% python3 -q
>>> import numpy as np
>>> from numpy import linalg as LA
>>> np.set_printoptions(precision=4, suppress=True, linewidth=200)
>>> def rnd(a):
...     return np.round(a, 4) + 0
... 
>>> m1 = np.loadtxt("w.csv", delimiter=",")
>>> print(m1)
[[ 6.  7. -7. -9. -3.]
 [ 5.  3.  4.  0. -2.]
 [ 0.  7.  4.  7.  2.]
 [-8. -3. -7.  0. -9.]
 [-9.  3.  9. -7.  4.]
 [ 0.  3.  3.  7.  4.]]
>>> t = np.radians(36)
>>> Rm = np.eye(5)
>>> Rm[3, 3] = Rm[4, 4] = np.cos(t)
>>> Rm[3, 4], Rm[4, 3] = -np.sin(t), np.sin(t)
>>> rnd(Rm)
array([[ 1.    ,  0.    ,  0.    ,  0.    ,  0.    ],
       [ 0.    ,  1.    ,  0.    ,  0.    ,  0.    ],
       [ 0.    ,  0.    ,  1.    ,  0.    ,  0.    ],
       [ 0.    ,  0.    ,  0.    ,  0.809 , -0.5878],
       [ 0.    ,  0.    ,  0.    ,  0.5878,  0.809 ]])
>>> out = m1 @ Rm.T
>>> rnd(LA.svd(m1, compute_uv=False)), rnd(LA.svd(out, compute_uv=False))
(array([18.9797, 15.4906, 14.5562,  8.8381,  5.274 ]), array([18.9797, 15.4906, 14.5562,  8.8381,  5.274 ]))
>>> print(np.allclose(LA.norm(m1, axis=1), LA.norm(out, axis=1)))
True
>>> rnd(out)
array([[ 6.    ,  7.    , -7.    , -5.5178, -7.7171],
       [ 5.    ,  3.    ,  4.    ,  1.1756, -1.618 ],
       [ 0.    ,  7.    ,  4.    ,  4.4875,  5.7325],
       [-8.    , -3.    , -7.    ,  5.2901, -7.2812],
       [-9.    ,  3.    ,  9.    , -8.0143, -0.8784],
       [ 0.    ,  3.    ,  3.    ,  3.312 ,  7.3506]])
>>> print(rnd(np.abs(out - m1).max(axis=0)))
[0.     0.     0.     5.2901 4.8784]
>>> O, evecs = LA.qr(m1[:, :1])[0], LA.qr(m1[:, 1:])[0]
>>> sigma = LA.svd(O.T @ evecs, compute_uv=False)
>>> (sigma > 0.9).sum()
np.int64(0)
>>> rnd(sigma)
array([0.5656])
>>> rnd(np.degrees(np.arccos(sigma.clip(0, 1))))
array([55.5584])
>>> C2 = m1.T @ m1
>>> np.trace(C2), (m1 ** 2).sum()
(np.float64(918.0), np.float64(918.0))
>>> LA.matrix_rank(C2)
np.int64(5)
>>> C2
array([[206.,  54., -47.,   9.,   8.],
       [ 54., 134.,  48., -14.,  38.],
       [-47.,  48., 220.,  49., 132.],
       [  9., -14.,  49., 228.,  41.],
       [  8.,  38., 132.,  41., 130.]])
>>> print((m1 @ m1.T).shape)
(6, 6)
>>> hat = m1 @ LA.solve(m1.T @ m1, m1.T)
>>> print(rnd(hat @ m1[:, 3]))
[-9.  0.  7.  0. -7.  7.]
>>> print(rnd(LA.eigvalsh(hat)))
[0. 1. 1. 1. 1. 1.]
>>> rnd(np.diag(hat))
array([0.9851, 0.9302, 0.7162, 0.9735, 0.993 , 0.402 ])
>>> r0 = np.array([-1, -1, 2, 1])
>>> rng = np.random.default_rng(13)
>>> J = np.outer(rng.normal(size=31), r0) + 0.02 * rng.normal(size=(31, 4))
>>> rnd(J)
array([[-1.8223, -1.8341,  3.6374,  1.8199],
       [ 3.0994,  3.0961, -6.1619, -3.1033],
       [-0.9446, -0.9871,  1.9055,  0.9434],
       [-0.0548, -0.0649,  0.1485,  0.0751],
       [-1.3318, -1.3075,  2.6647,  1.3175],
       [-0.373 , -0.3881,  0.7918,  0.399 ],
       [-1.8097, -1.8203,  3.6873,  1.82  ],
       [-0.0384, -0.0436,  0.0757,  0.0193],
       [ 0.5033,  0.5308, -1.0092, -0.5047],
       [-0.6341, -0.5996,  1.1395,  0.5563],
       [-0.4403, -0.3958,  0.8581,  0.4174],
       [ 0.3708,  0.3582, -0.7113, -0.3706],
       [ 0.2473,  0.256 , -0.5328, -0.2795],
       [-0.6977, -0.7026,  1.4287,  0.699 ],
       [-0.708 , -0.7282,  1.4018,  0.7373],
       [ 0.4966,  0.5173, -0.9923, -0.4865],
       [ 0.3954,  0.341 , -0.7424, -0.3709],
       [ 1.8124,  1.8379, -3.5999, -1.8367],
       [-1.6846, -1.6971,  3.34  ,  1.7197],
       [ 0.203 ,  0.229 , -0.4629, -0.2071],
       [-1.3302, -1.3347,  2.673 ,  1.36  ],
       [-0.4361, -0.432 ,  0.8126,  0.4442],
       [-1.9498, -1.9647,  3.8795,  1.994 ],
       [-1.5393, -1.5201,  3.0835,  1.5369],
       [-0.3322, -0.325 ,  0.6295,  0.2741],
       [-1.429 , -1.4623,  2.9639,  1.4767],
       [ 0.9343,  0.9691, -1.904 , -0.9405],
       [-1.2864, -1.251 ,  2.5572,  1.2528],
       [ 1.4964,  1.4811, -2.9387, -1.4591],
       [-0.342 , -0.3544,  0.6922,  0.3441],
       [-1.0772, -1.0557,  2.1384,  1.0471]])
>>> W1 = np.array([[4, 5], [3, 1], [5, 5], [1, 5]])
>>> coef = np.array([0, 1])
>>> hid = np.maximum(J @ W1 + coef, 0)
>>> rnd((hid > 0).mean(axis=0))
array([0.6774, 0.6774])
>>> LA.matrix_rank(hid)
np.int64(2)
>>> Z = np.array([[0, 0, 2], [1, 0, 2]])
>>> print(W1 @ Z)
[[ 5  0 18]
 [ 1  0  8]
 [ 5  0 20]
 [ 5  0 12]]
>>> print((hid @ Z).round(6).argmax(axis=1))
[2 0 2 2 2 2 2 2 0 2 2 0 0 2 2 0 0 0 2 0 2 2 2 2 2 2 0 2 0 2 2]
>>> lab = J[:, 2] > np.median(J[:, 2])
>>> r0 = J[lab].mean(axis=0) - J[~lab].mean(axis=0)
>>> rnd((((J - J.mean(axis=0)) @ r0 > 0) == lab).mean())
np.float64(0.9032)
>>> A = np.load("sample10.npy")
>>> A
array([[-1, -1,  1],
       [ 5, -4,  4],
       [ 0, -4,  4]])
>>> rk = LA.matrix_rank(A)
>>> rk
np.int64(2)
>>> ns = LA.svd(A)[2][rk:].T
>>> [int(LA.matrix_rank(A[:, :j + 1])) for j in range(3)]
[1, 2, 2]
>>> print(LA.matrix_rank(A.T @ A), LA.matrix_rank(A @ A.T))
2 2
>>> rnd(A @ ns)
array([[0.],
       [0.],
       [0.]])
>>> ns.shape
(3, 1)
>>> F = np.load("x.npy")
>>> rnd(F)
array([[0.3623, 0.2174, 0.2174, 0.3623, 0.0725],
       [0.2174, 0.1304, 0.1304, 0.2174, 0.0435],
       [0.2174, 0.1304, 0.1304, 0.2174, 0.0435],
       [0.3623, 0.2174, 0.2174, 0.3623, 0.0725],
       [0.0725, 0.0435, 0.0435, 0.0725, 0.0145]])
>>> x = np.array([1, 1, 0, 0])
>>> a = np.maximum(J @ x, 0)
>>> rnd(J.T @ a)
array([ 33.8498,  33.9591, -67.2742, -33.8542])
>>> rnd(np.maximum(J @ (3 * x), 0))
array([ 0.    , 18.5865,  0.    ,  0.    ,  0.    ,  0.    ,  0.    ,  0.    ,  3.1024,  0.    ,  0.    ,  2.1871,  1.5098,  0.    ,  0.    ,  3.0415,  2.2093, 10.9509,  0.    ,  1.2962,  0.    ,
        0.    ,  0.    ,  0.    ,  0.    ,  0.    ,  5.7103,  0.    ,  8.9327,  0.    ,  0.    ])
>>> rnd(a)
array([0.    , 6.1955, 0.    , 0.    , 0.    , 0.    , 0.    , 0.    , 1.0341, 0.    , 0.    , 0.729 , 0.5033, 0.    , 0.    , 1.0138, 0.7364, 3.6503, 0.    , 0.4321, 0.    , 0.    , 0.    , 0.    ,
       0.    , 0.    , 1.9034, 0.    , 2.9776, 0.    , 0.    ])
>>> w, evecs = LA.eigh(F)
>>> rnd(evecs @ np.diag(w) @ evecs.T)
array([[0.3623, 0.2174, 0.2174, 0.3623, 0.0725],
       [0.2174, 0.1304, 0.1304, 0.2174, 0.0435],
       [0.2174, 0.1304, 0.1304, 0.2174, 0.0435],
       [0.3623, 0.2174, 0.2174, 0.3623, 0.0725],
       [0.0725, 0.0435, 0.0435, 0.0725, 0.0145]])
>>> rnd(w.sum()), rnd(np.trace(F))
(np.float64(1.0), np.float64(1.0))
>>> np.unique(w.round(6) + 0, return_counts=True)[1]
array([4, 1])
>>> np.abs(evecs[:, -1]).round(6).argmax()
np.int64(0)
>>> print(rnd(w))
[0. 0. 0. 0. 1.]
>>> (w > 1e-8).sum(), (w < -1e-8).sum()
(np.int64(1), np.int64(0))
>>> rnd(LA.svd(F, compute_uv=False))
array([1., 0., 0., 0., 0.])
>>> rnd(np.abs(evecs[:, -1]))
array([0.6019, 0.3612, 0.3612, 0.6019, 0.1204])
>>> print(rnd(evecs.T @ F @ evecs))
[[0. 0. 0. 0. 0.]
 [0. 0. 0. 0. 0.]
 [0. 0. 0. 0. 0.]
 [0. 0. 0. 0. 0.]
 [0. 0. 0. 0. 1.]]
>>> out = np.array([[0, 1, 0], [3, 2, -3]])
>>> Z = np.kron(out, F)
>>> rnd(LA.norm(Z, 2)), rnd(LA.norm(out, 2) * LA.norm(F, 2))
(np.float64(4.7105), np.float64(4.7105))
>>> rk = LA.matrix_rank(F)
>>> rk
np.int64(1)
>>> ns = LA.svd(F)[2][rk:].T
>>> ns.shape
(5, 4)
>>> np.allclose(F @ ns, 0)
True
>>> rnd(F @ ns)
array([[0., 0., 0., 0.],
       [0., 0., 0., 0.],
       [0., 0., 0., 0.],
       [0., 0., 0., 0.],
       [0., 0., 0., 0.]])
>>> arr = np.load("block12.npy")
>>> arr
array([[-0.7, -1.3, -1.6,  0.7,  0.6],
       [-1.1, -0.6,  0.6,  1.4,  1. ],
       [-1.5, -1.5, -0.7, -0.9, -0.3],
       [ 0.7,  1.5, -0.9,  0. ,  0. ],
       [-2.9,  0.9,  1.1,  0.4,  0. ],
       [ 1.2, -1.3, -0.1, -0.6, -0.4]])
>>> left, sigma, vt = LA.svd(J)
>>> rnd(sigma)
array([17.5373,  0.1195,  0.1095,  0.0834])
>>> out = left[:, :1] @ np.diag(sigma[:1]) @ vt[:1]
>>> rnd(np.abs(J - out).max())
np.float64(0.0529)
>>> blk = np.stack([arr, 2 * arr, arr[::-1]])
>>> print((blk @ arr.T).shape)
(3, 6, 6)
>>> LA.matrix_rank(blk.reshape(3, -1))
np.int64(2)
>>> rnd(blk.sum(axis=0))
array([[-0.9, -5.2, -4.9,  1.5,  1.4],
       [-6.2, -0.9,  2.9,  4.6,  3. ],
       [-3.8, -3. , -3. , -2.7, -0.9],
       [ 0.6,  3. , -3.4, -0.9, -0.3],
       [-9.8,  2.1,  3.9,  2.6,  1. ],
       [ 2.9, -5.2, -1.9, -1.1, -0.6]])
>>> blk.shape
(3, 6, 5)
>>> print(LA.matrix_rank(blk))
[5 5 5]
>>> r0 = np.array([-2, 0])
>>> np.convolve(arr[5], r0)
array([-2.4,  2.6,  0.2,  1.2,  0.8,  0. ])
>>> W0 = np.array([[80.0, 27.0], [27.0, 8.0]])
>>> W0
array([[80., 27.],
       [27.,  8.]])
>>> # symmetric
>>> rnd(LA.det(W0[::-1]))
np.float64(89.0)
>>> print(rnd(LA.det(W0.T)))
-89.0
>>> rnd(LA.det(2 * W0)), rnd(LA.det(W0))
(np.float64(-356.0), np.float64(-89.0))
>>> print(rnd(LA.eigvals(W0)))
[89. -1.]
>>> rnd(np.poly(W0))
array([  1., -88., -89.])
>>> print(np.einsum("ii->", W0))
88.0
>>> print(rnd(LA.det(W0)))
-89.0
>>> (W0 + W0.T) / 2
array([[80., 27.],
       [27.,  8.]])
>>> rnd(np.sort(np.abs(LA.eigvals(W0))))
array([ 1., 89.])
>>> x = np.array([3, -3])
>>> y = W0 @ x
>>> y
array([159.,  57.])
>>> rnd(LA.solve(W0, W0[:, 1]))
array([0., 1.])
>>> rnd(LA.solve(W0, y + W0[:, 0]))
array([ 4., -3.])
>>> rnd(LA.solve(W0, y))
array([ 3., -3.])
>>> w, evecs = LA.eig(W0)
>>> rnd(W0 @ evecs[:, 0] - w[0] * evecs[:, 0])
array([0., 0.])
